% ipython --no-banner

In [1]: import numpy as np

In [2]: from numpy import linalg as LA

In [3]: np.set_printoptions(precision=2, suppress=True, linewidth=100)

In [4]: C = np.array([[2, -1, 1, 2], [0, 1, 3, -3]])

In [5]: rng = np.random.default_rng(88024)

In [6]: m1 = rng.normal(size=(28, 2)) @ C + np.array([-4, -5, 3, -5])

In [7]: m1
Out[7]: 
array([[ -3.11,  -6.17,   1.28,  -1.94],
       [ -0.97,  -8.47,  -1.35,   3.89],
       [ -4.21,  -3.84,   6.06,  -8.37],
       [ -6.21,  -2.3 ,   6.68, -11.99],
       [ -3.55,  -5.45,   2.54,  -3.87],
       [ -5.89,  -5.64,  -2.72,  -2.12],
       [ -2.19,  -6.77,   1.32,  -0.61],
       [ -2.97,  -4.78,   5.7 ,  -6.16],
       [ -0.41,  -6.1 ,   6.89,  -3.49],
       [ -4.77,  -4.74,   2.22,  -5.38],
       [ -0.26,  -7.96,   1.61,   2.  ],
       [ -7.84,  -3.93,  -1.47,  -6.28],
       [ -1.41,  -5.76,   5.92,  -4.03],
       [ -0.14,  -6.7 ,   5.61,  -1.82],
       [ -5.87,  -4.3 ,   1.35,  -6.16],
       [ -6.71,  -3.64,   1.66,  -7.73],
       [ -9.15,  -2.6 ,  -0.1 ,  -9.62],
       [ -4.76,  -2.84,   7.96, -11.11],
       [ -6.79,  -2.28,   5.57, -11.76],
       [ -4.37,  -5.44,   0.92,  -3.48],
       [ -3.3 ,  -5.02,   4.33,  -5.28],
       [ -6.27,  -2.32,   6.48, -11.9 ],
       [ -3.07,  -6.13,   1.46,  -2.06],
       [ -3.32,  -5.18,   3.8 ,  -4.78],
       [ -6.81,  -4.47,  -1.05,  -5.17],
       [ -0.22,  -7.09,   4.29,  -0.61],
       [ -2.17,  -6.01,   3.64,  -2.9 ],
       [ -3.36,  -3.74,   8.07,  -9.11]])

In [8]: U, s, VT = LA.svd(m1)

In [9]: s.round(2) + 0
Out[9]: array([48.88, 20.44, 16.47,  0.  ])

In [10]: A2 = U[:, :3] @ np.diag(s[:3]) @ VT[:3]

In [11]: np.round(LA.norm(m1 - A2) / LA.norm(m1), 2)
Out[11]: np.float64(0.0)

In [12]: LA.matrix_rank(m1, rtol=0.05)
Out[12]: np.int64(3)

In [13]: print(np.argsort(-LA.norm(m1, axis=0).round(6), kind="stable")[:3])
[3 1 0]

In [14]: np.round(LA.norm(m1, 2) / LA.norm(m1), 2)
Out[14]: np.float64(0.88)

In [15]: LA.matrix_rank(m1, rtol=0.1)
Out[15]: np.int64(3)

In [16]: LA.cond(m1) > 100
Out[16]: np.True_

In [17]: J = np.loadtxt("arr.csv", delimiter=",")

In [18]: print(J)
[[  4.  -6.   4.   8. -12.   8.]
 [ -2.   0.  -6.  -4.   0. -12.]
 [  0.   6.   4.   0.  12.   8.]
 [ -2.   3.  -2.  -6.   9.  -6.]
 [  1.   0.   3.   3.   0.   9.]
 [  0.  -3.  -2.   0.  -9.  -6.]]

In [19]: A2 = np.array([[-3, 0], [3, -5], [0, 8], [-3, 8], [8, 8], [-9, 4]])

In [20]: J @ A2
Out[20]: 
array([[-222.,   62.],
       [ 126., -128.],
       [  42.,  130.],
       [ 159.,  -31.],
       [ -93.,   84.],
       [ -27.,  -97.]])

In [21]: np.einsum("ij,ij->i", J, J)
Out[21]: array([340., 200., 260., 170., 100., 130.])

In [22]: LA.matrix_rank(np.vstack([J, A2.T]))
Out[22]: np.int64(6)

In [23]: print(np.einsum("ik,kj->ij", J, A2))
[[-222.   62.]
 [ 126. -128.]
 [  42.  130.]
 [ 159.  -31.]
 [ -93.   84.]
 [ -27.  -97.]]

In [24]: np.einsum("ik,kj->ji", J, A2)
Out[24]: 
array([[-222.,  126.,   42.,  159.,  -93.,  -27.],
       [  62., -128.,  130.,  -31.,   84.,  -97.]])

In [25]: x0 = np.array([3, 4, 1, 3, 2, 5])

In [26]: J * x0
Out[26]: 
array([[ 12., -24.,   4.,  24., -24.,  40.],
       [ -6.,   0.,  -6., -12.,   0., -60.],
       [  0.,  24.,   4.,   0.,  24.,  40.],
       [ -6.,  12.,  -2., -18.,  18., -30.],
       [  3.,   0.,   3.,   9.,   0.,  45.],
       [  0., -12.,  -2.,   0., -18., -30.]])

In [27]: print(J @ (2 * x0))
[  64. -168.  184.  -52.  120. -124.]

In [28]: np.einsum("ij,j->i", J, x0)
Out[28]: array([ 32., -84.,  92., -26.,  60., -62.])

In [29]: np.sign((J @ x0).round(6))
Out[29]: array([ 1., -1.,  1., -1.,  1., -1.])

In [30]: (J @ x0).argmax()
Out[30]: np.int64(2)

In [31]: J @ np.ones(6)
Out[31]: array([  6., -24.,  30.,  -4.,  16., -20.])
